$ python3 -q
>>> import numpy as np
>>> np.set_printoptions(precision=1, suppress=True, linewidth=120, floatmode="fixed")
>>> W0 = np.load("block0.npy")
>>> print(W0)
[[  0   4   4   3]
 [  1   6   8   6]
 [  2   9   8   6]
 [  7  11  11  10]
 [  8  14  13  13]
 [ 10  19  13  18]
 [ 11  19  16  23]
 [ 16  21  18  24]
 [ 18  23  22  24]
 [ 21  26  25  25]
 [ 21  27  27  26]
 [ 21  27  31  31]
 [ 23  29  35  36]
 [ 23  31  38  37]
 [ 25  34  41  41]
 [ 26  39  45  44]
 [ 27  43  48  48]
 [ 31  46  48  50]
 [ 35  49  48  55]
 [ 36  54  51  56]
 [ 39  54  53  61]
 [ 42  59  55  62]
 [ 47  62  60  67]
 [ 50  63  62  67]
 [ 54  67  67  68]
 [ 58  69  69  70]
 [ 63  73  73  74]
 [ 63  77  77  75]
 [ 67  77  79  76]
 [ 70  80  84  80]
 [ 73  84  85  80]
 [ 73  86  85  82]
 [ 74  90  88  83]
 [ 77  95  93  83]
 [ 82  97  93  85]
 [ 85 100  95  86]
 [ 86 101  95  87]
 [ 86 102  99  92]
 [ 90 105 101  94]]
>>> dist = np.linalg.norm(W0[:, None] - W0[None], axis=-1)
>>> print(dist[19].round(6).argsort(kind="stable")[:4])
[19 18 20 21]
>>> left, s = np.linalg.svd(W0)
Traceback (most recent call last):
  File "<python-input-6>", line 1, in <module>
    left, s = np.linalg.svd(W0)
    ^^^^^^^
ValueError: too many values to unpack (expected 2)
>>> left, s, Vt = np.linalg.svd(W0, full_matrices=False)
>>> print((s > 1e-8).sum())
4
>>> print(left.shape, s.shape, Vt.shape)
(39, 4) (4,) (4, 4)
>>> print(np.round(Vt @ Vt.T, 1) + 0)
[[1.0 0.0 0.0 0.0]
 [0.0 1.0 0.0 0.0]
 [0.0 0.0 1.0 0.0]
 [0.0 0.0 0.0 1.0]]
>>> print(np.round(s / s[0], 1) + 0)
[1.0 0.1 0.0 0.0]
>>> cent = 5 * np.array([[-0.6, -1.0, 0.4, -0.1, 1.1, -0.9, -0.5, -0.2, -1.3, -0.9, 1.0, -0.9],
...     [-1.1, -1.8, -1.2, 0.9, 0.0, 0.1, 1.6, -0.2, 0.1, -0.4, 0.3, -0.7],
...     [0.7, -1.7, -0.4, 0.6, -0.8, -1.0, -1.4, -1.6, 0.1, 0.3, -0.2, 0.0]])
>>> rng = np.random.default_rng(853363)
>>> idx = rng.integers(0, 3, 31)
>>> m1 = cent[idx] + rng.normal(size=(31, 12))
>>> print(m1.round(1) + 0)
[[ -6.7  -9.0  -5.2   3.2  -0.7   0.8   8.9  -2.0   0.9  -2.5   2.1  -5.4]
 [ -4.1  -4.4   1.3   0.2   4.9  -5.1  -3.2  -1.9  -6.2  -4.3   5.2  -6.1]
 [ -4.7 -10.3  -6.0   5.2   0.5  -0.1   9.1  -2.7   0.7  -2.6   1.5  -3.3]
 [ -5.2 -10.1  -7.0   4.8   1.6   0.1   9.9  -1.2   2.4   0.3   1.8  -3.6]
 [ -5.2  -8.7  -6.4   5.1  -1.0   2.3   7.8  -1.3   0.4  -2.2   1.0  -3.6]
 [ -3.1  -5.4   2.1  -1.2   7.4  -3.8  -1.5   1.9  -8.0  -5.0   4.0  -4.6]
 [ -3.0  -5.8   1.7  -1.0   6.3  -4.2  -1.7  -1.1  -5.1  -6.2   3.7  -3.9]
 [ -7.5 -10.3  -7.8   3.7   0.3  -0.4   6.0  -0.7   0.7  -3.0   0.6  -2.1]
 [ -2.9  -4.2   2.5  -1.9   6.3  -4.0  -1.8  -1.6  -5.4  -5.5   3.0  -4.0]
 [ -7.2  -8.9  -6.2   4.5  -0.8   0.6   9.9  -0.1   1.7  -2.5   0.5  -3.1]
 [ -6.4  -7.3  -6.9   4.1  -0.6   1.5   9.5  -1.6   1.8  -1.6   1.6  -3.4]
 [ -5.5  -9.9  -7.7   5.6   1.4   0.1   7.2  -0.9   0.3  -2.7   1.5  -4.8]
 [ -3.0  -4.0   2.9  -2.0   4.4  -4.1  -2.4  -1.2  -7.4  -5.4   3.7  -5.5]
 [ -5.6  -8.6  -6.3   4.2   1.2   0.3   7.8  -0.4  -0.8  -1.5   1.8  -1.9]
 [  5.8  -8.0  -0.7   1.3  -4.4  -5.0  -6.7  -8.0   0.7   0.3  -0.7   0.9]
 [  3.4  -9.1  -2.3   1.0  -5.1  -4.6  -6.0  -8.5  -0.1   3.2  -0.1   1.5]
 [  4.0  -7.1  -3.1   3.3  -3.2  -3.2  -7.4  -8.2  -0.4   3.3   1.0  -0.5]
 [  4.5  -9.1  -2.3   3.1  -4.2  -4.6  -5.8  -7.7   1.0   1.9  -0.1  -0.3]
 [ -5.0  -9.3  -5.5   4.7   0.5   1.0   6.0  -1.0   1.0  -0.5  -0.4  -5.3]
 [ -1.6  -7.6   2.0  -0.3   5.5  -6.7  -2.2  -0.3  -8.5  -4.6   5.7  -5.6]
 [  5.6  -7.1  -2.3   2.1  -3.2  -5.9  -8.1  -9.1   0.2  -0.7  -0.1  -2.6]
 [ -6.4  -8.3  -7.4   4.2  -0.4   1.0   9.3  -0.5   2.1  -2.0   3.3  -3.6]
 [  3.2  -7.5  -0.9   2.5  -3.8  -4.6  -8.0  -7.4  -0.7   2.1  -2.2   1.1]
 [  3.1  -8.9  -1.6  -0.4  -3.6  -3.2  -8.8  -7.0   0.3   1.2  -1.9  -0.1]
 [  3.9  -7.9  -3.6   2.7  -3.1  -6.9  -5.6  -6.5   1.2   1.7  -0.6  -1.8]
 [ -3.1  -9.2  -5.9   3.2   0.0   1.3   8.7  -0.6   0.9  -2.2   3.6  -4.0]
 [  4.0  -6.9  -2.1   3.9  -1.2  -5.6  -5.3  -9.5  -0.6  -0.2  -1.4   0.5]
 [ -3.2  -6.2   2.2  -0.6   6.5  -5.1  -2.5  -1.3  -7.8  -4.7   4.2  -5.4]
 [ -5.6  -9.1  -5.8   4.2   1.0   0.2   7.3  -0.4  -0.2  -1.9   0.8  -3.4]
 [ -2.1  -5.0   1.0   1.3   8.3  -5.8  -2.8  -0.9  -6.5  -4.2   4.2  -6.4]
 [ -3.6  -2.9   1.8  -0.7   4.7  -2.1  -2.1   0.4  -5.6  -3.4   5.0  -3.2]]
>>> cent = m1[[0, 17]].astype(float)
>>> for _ in range(5):
...     idx = np.linalg.norm(m1[:, None] - cent, axis=-1).argmin(axis=1)
...     cent = np.array([m1[idx == j].mean(axis=0) for j in range(2)])
... 
>>> print(idx)
[0 0 0 0 0 0 0 0 0 0 0 0 0 0 1 1 1 1 0 0 1 0 1 1 1 0 1 0 0 0 0]
>>> print(cent[1] - cent[0])
[  8.7  -0.5   0.9  -0.1  -6.1  -3.4 -10.8  -7.1   2.4   4.5  -3.3   4.0]
>>> print(cent)
[[-4.6 -7.5 -3.0  2.3  2.6 -1.5  4.0 -0.9 -2.2 -3.1  2.7 -4.2]
 [ 4.1 -8.0 -2.1  2.2 -3.5 -4.9 -6.8 -8.0  0.2  1.4 -0.7 -0.1]]
>>> print(np.abs(cent[1] - cent[0]).argmax())
6
>>> mat = np.loadtxt("mat.csv", delimiter=",")
>>> print(mat)
[[-2.0  0.0  0.0 -6.0 -6.0 -6.0  0.0  0.0 -6.0 -4.0 -2.0 -6.0  0.0]
 [ 3.0  0.0  0.0  9.0  9.0  9.0  0.0  0.0  9.0  6.0  3.0  9.0  0.0]
 [ 2.0  0.0  0.0  6.0  6.0  6.0  0.0  0.0  6.0  4.0  2.0  6.0  0.0]
 [-2.0  0.0  0.0 -6.0 -6.0 -6.0  0.0  0.0 -6.0 -4.0 -2.0 -6.0  0.0]
 [ 2.0  0.0  0.0  6.0  6.0  6.0  0.0  0.0  6.0  4.0  2.0  6.0  0.0]]
>>> M2 = mat[0, 0] * mat[1:] - np.outer(mat[1:, 0], mat[0])
>>> print(M2)
[[ 0.0 -0.0 -0.0  0.0  0.0  0.0 -0.0 -0.0  0.0  0.0  0.0  0.0 -0.0]
 [ 0.0 -0.0 -0.0  0.0  0.0  0.0 -0.0 -0.0  0.0  0.0  0.0  0.0 -0.0]
 [ 0.0  0.0  0.0  0.0  0.0  0.0  0.0  0.0  0.0  0.0  0.0  0.0  0.0]
 [ 0.0 -0.0 -0.0  0.0  0.0  0.0 -0.0 -0.0  0.0  0.0  0.0  0.0 -0.0]]
>>> print(np.flatnonzero(~M2.round(6).any(axis=1)))
[0 1 2 3]
>>> print(np.linalg.matrix_rank(M2), np.linalg.matrix_rank(mat))
0 1
>>> print(mat[:, 0] / mat[0, 0])
[ 1.0 -1.5 -1.0  1.0 -1.0]
>>> print([round(float(x), 1) for x in np.linalg.svd(mat, compute_uv=False)[:3]])
[35.7, 0.0, 0.0]
>>> print(np.argsort(-np.linalg.norm(mat, axis=0).round(6), kind="stable")[:3])
[3 4 5]
>>> print(round(np.linalg.norm(mat, 2) / np.linalg.norm(mat), 1))
1.0
>>> print(np.linalg.cond(mat) > 100)
True
>>> left, s, Vt = np.linalg.svd(mat)
>>> V = Vt[:(s > 1e-8).sum()]
>>> vec = mat[4] + 4 * mat[3] + rng.integers(2) * np.eye(13)[1]
>>> print(vec)
[ -6.0   1.0   0.0 -18.0 -18.0 -18.0   0.0   0.0 -18.0 -12.0  -6.0 -18.0   0.0]
>>> print(np.round(np.linalg.norm(vec - V.T @ V @ vec), 1))
1.0
>>> print(np.round(np.diag(V.T @ V), 1) + 0)
[0.0 0.0 0.0 0.2 0.2 0.2 0.0 0.0 0.2 0.1 0.0 0.2 0.0]
>>> print(np.allclose(V.T @ V @ vec, vec))
False
>>> print(np.linalg.matrix_rank(np.vstack([mat, vec])))
2
>>> F = np.loadtxt("sample3.csv", delimiter=",")
>>> print(F)
[[ 3.0 -4.0 -2.0  4.0 -2.0  0.0 -4.0 -2.0  4.0  4.0]
 [-4.0  3.0  2.0 -4.0  2.0  0.0  4.0  2.0 -4.0 -4.0]
 [-2.0  2.0  0.0 -2.0  1.0  0.0  2.0  1.0 -2.0 -2.0]
 [ 4.0 -4.0 -2.0  3.0 -2.0  0.0 -4.0 -2.0  4.0  4.0]
 [-2.0  2.0  1.0 -2.0  0.0  0.0  2.0  1.0 -2.0 -2.0]
 [ 0.0  0.0  0.0  0.0  0.0 -1.0  0.0  0.0  0.0  0.0]
 [-4.0  4.0  2.0 -4.0  2.0  0.0  3.0  2.0 -4.0 -4.0]
 [-2.0  2.0  1.0 -2.0  1.0  0.0  2.0  0.0 -2.0 -2.0]
 [ 4.0 -4.0 -2.0  4.0 -2.0  0.0 -4.0 -2.0  3.0  4.0]
 [ 4.0 -4.0 -2.0  4.0 -2.0  0.0 -4.0 -2.0  4.0  3.0]]
>>> r0, v = F[4], F[8]
>>> print(r0 @ v)
-50.0
>>> print(r0 @ r0)
26.0
>>> pr = (r0 @ v) / (r0 @ r0) * r0
>>> print(np.outer(r0, v))
[[-8.0  8.0  4.0 -8.0  4.0 -0.0  8.0  4.0 -6.0 -8.0]
 [ 8.0 -8.0 -4.0  8.0 -4.0  0.0 -8.0 -4.0  6.0  8.0]
 [ 4.0 -4.0 -2.0  4.0 -2.0  0.0 -4.0 -2.0  3.0  4.0]
 [-8.0  8.0  4.0 -8.0  4.0 -0.0  8.0  4.0 -6.0 -8.0]
 [ 0.0 -0.0 -0.0  0.0 -0.0  0.0 -0.0 -0.0  0.0  0.0]
 [ 0.0 -0.0 -0.0  0.0 -0.0  0.0 -0.0 -0.0  0.0  0.0]
 [ 8.0 -8.0 -4.0  8.0 -4.0  0.0 -8.0 -4.0  6.0  8.0]
 [ 4.0 -4.0 -2.0  4.0 -2.0  0.0 -4.0 -2.0  3.0  4.0]
 [-8.0  8.0  4.0 -8.0  4.0 -0.0  8.0  4.0 -6.0 -8.0]
 [-8.0  8.0  4.0 -8.0  4.0 -0.0  8.0  4.0 -6.0 -8.0]]
>>> print(np.linalg.matrix_rank(np.outer(r0, v)))
1
>>> M = np.load("w.npy")
>>> print(M)
[[  5.8  -4.6   3.9   3.4  15.0  13.9  -6.0 -13.8 -11.4 -13.6]
 [  5.6  -5.9   5.7   5.8  14.5  15.3  -5.1 -16.0  -8.8 -17.2]
 [  5.5  -4.9   5.9   6.6  13.8  15.7  -4.2 -14.8  -9.8 -15.0]
 [  4.6  -4.3   6.1   4.3  14.8  15.0  -4.6 -14.3 -10.2 -16.6]
 [  5.4  -5.6   6.0   5.7  14.0  14.4  -3.9 -17.1  -8.5 -15.3]
 [  4.4  -4.3   3.9   4.8  14.7  13.3  -5.7 -13.2  -9.0 -16.3]
 [  5.5  -5.2   4.9   4.9  15.1  15.8  -3.6 -17.3 -10.5 -14.8]
 [  5.9  -4.2   4.6   5.2  14.8  13.8  -3.1 -12.8 -10.7 -13.7]
 [  5.3  -3.8   3.8   5.2  15.3  15.7  -5.2 -16.4  -9.3 -14.8]
 [  4.7  -4.3   3.7   4.0  15.1  14.1  -5.1 -14.3  -9.5 -15.5]
 [  5.2  -5.5   5.4   4.0  13.8  13.8  -5.0 -16.2  -9.8 -14.6]
 [  4.8  -5.1   3.7   3.8  14.5  15.2  -6.5 -14.2 -10.5 -17.2]
 [  3.5  -4.1   4.9   5.2  13.6  14.3  -4.9 -15.1 -12.2 -15.1]
 [  4.5  -4.6   4.4   4.8  15.3  15.4  -3.5 -15.0 -10.2 -13.3]
 [  4.2  -4.6   5.7   5.1  14.4  14.5  -6.1 -14.5 -11.3 -15.7]
 [  4.8  -5.5   4.7   4.7  14.6  14.9  -4.7 -14.8  -9.5 -13.5]
 [  4.3  -4.1   4.9   4.1  14.1  14.7  -5.3 -14.0  -9.6 -14.7]
 [  4.6  -3.4   4.8   5.2  13.7  15.5  -4.3 -12.7  -8.0 -13.5]
 [  5.9  -7.1   4.7   3.8  14.0  13.9  -4.4 -14.4 -10.6 -14.4]
 [  4.5  -4.2   7.0   5.2  16.3  15.9  -5.0 -14.9 -10.5 -15.2]]
>>> G = np.cov(M, rowvar=False)
>>> print(np.round(np.corrcoef(M[:, 1], M[:, 4])[0, 1], 1))
0.2
>>> print(np.polyfit(M[:, 1], M[:, 4], 1))
[ 0.2 15.5]
>>> print(G.round(1) + 0)
[[ 0.4 -0.3  0.0  0.0  0.0  0.0  0.2 -0.2  0.1  0.1]
 [-0.3  0.7 -0.1  0.1  0.1  0.1 -0.1  0.4  0.0  0.1]
 [ 0.0 -0.1  0.8  0.4  0.0  0.2  0.2 -0.3  0.0 -0.2]
 [ 0.0  0.1  0.4  0.6 -0.1  0.3  0.3 -0.3  0.2 -0.1]
 [ 0.0  0.1  0.0 -0.1  0.5  0.2  0.0 -0.1 -0.1  0.0]
 [ 0.0  0.1  0.2  0.3  0.2  0.6  0.1 -0.4  0.1  0.0]
 [ 0.2 -0.1  0.2  0.3  0.0  0.1  0.8 -0.2  0.1  0.5]
 [-0.2  0.4 -0.3 -0.3 -0.1 -0.4 -0.2  1.7 -0.1  0.2]
 [ 0.1  0.0  0.0  0.2 -0.1  0.1  0.1 -0.1  1.1 -0.1]
 [ 0.1  0.1 -0.2 -0.1  0.0  0.0  0.5  0.2 -0.1  1.4]]
>>> print(np.argsort(-M.std(axis=0).round(6), kind="stable"))
[7 9 8 2 6 1 5 3 4 0]
>>> print(G.shape)
(10, 10)
>>> Xc = (M - M.mean(axis=0)) / M.std(axis=0)
>>> print(Xc.std(axis=0))
[1.0 1.0 1.0 1.0 1.0 1.0 1.0 1.0 1.0 1.0]
>>> print(np.argwhere(np.abs(Xc) > 2))
[[ 2  3]
 [ 6  7]
 [12  0]
 [12  8]
 [18  1]
 [19  2]
 [19  4]]
>>> b = np.linalg.lstsq(np.delete(Xc, 3, axis=1), Xc[:, 3])[0]
>>> print(np.abs(b).argmax())
5
>>> print(round(float(1 - np.var(Xc[:, 3] - np.delete(Xc, 3, axis=1) @ b)), 1))
0.6
>>> dist = np.linalg.norm(M[:, None] - M[None], axis=-1)
>>> print(np.linalg.matrix_rank(dist ** 2))
12
>>> print(dist[:5, :5])
[[0.0 6.2 5.3 4.6 6.2]
 [6.2 0.0 3.2 3.4 2.8]
 [5.3 3.2 0.0 3.3 3.2]
 [4.6 3.4 3.3 0.0 4.3]
 [6.2 2.8 3.2 4.3 0.0]]
>>> print((dist + 1e9 * np.eye(20)).round(6).argmin(axis=1))
[ 9  4 15 14  1  9  8 13  6 16 15  9 14 15 12 13  9 16 10  3]
>>> print(dist.shape)
(20, 20)
>>> print(dist.mean(axis=1).argmax())
17
>>> Xc = M - M.mean(axis=0)
>>> left, s, Vt = np.linalg.svd(Xc, full_matrices=False)
>>> print(np.abs(Vt[0]).argmax())
7
>>> print(s)
[6.7 5.8 4.9 4.4 3.9 3.0 2.6 2.3 2.0 1.5]
>>> print(np.round(s ** 2 / (s ** 2).sum(), 1) + 0)
[0.3 0.2 0.1 0.1 0.1 0.1 0.0 0.0 0.0 0.0]
>>> print(np.abs(Vt[-1]))
[0.6 0.5 0.2 0.4 0.4 0.1 0.1 0.1 0.1 0.1]
>>> print(np.round(Vt[0] * np.sign(Vt[0, np.abs(Vt[0]).argmax()]), 1) + 0)
[-0.1  0.2 -0.3 -0.3  0.0 -0.3 -0.2  0.7 -0.2  0.2]
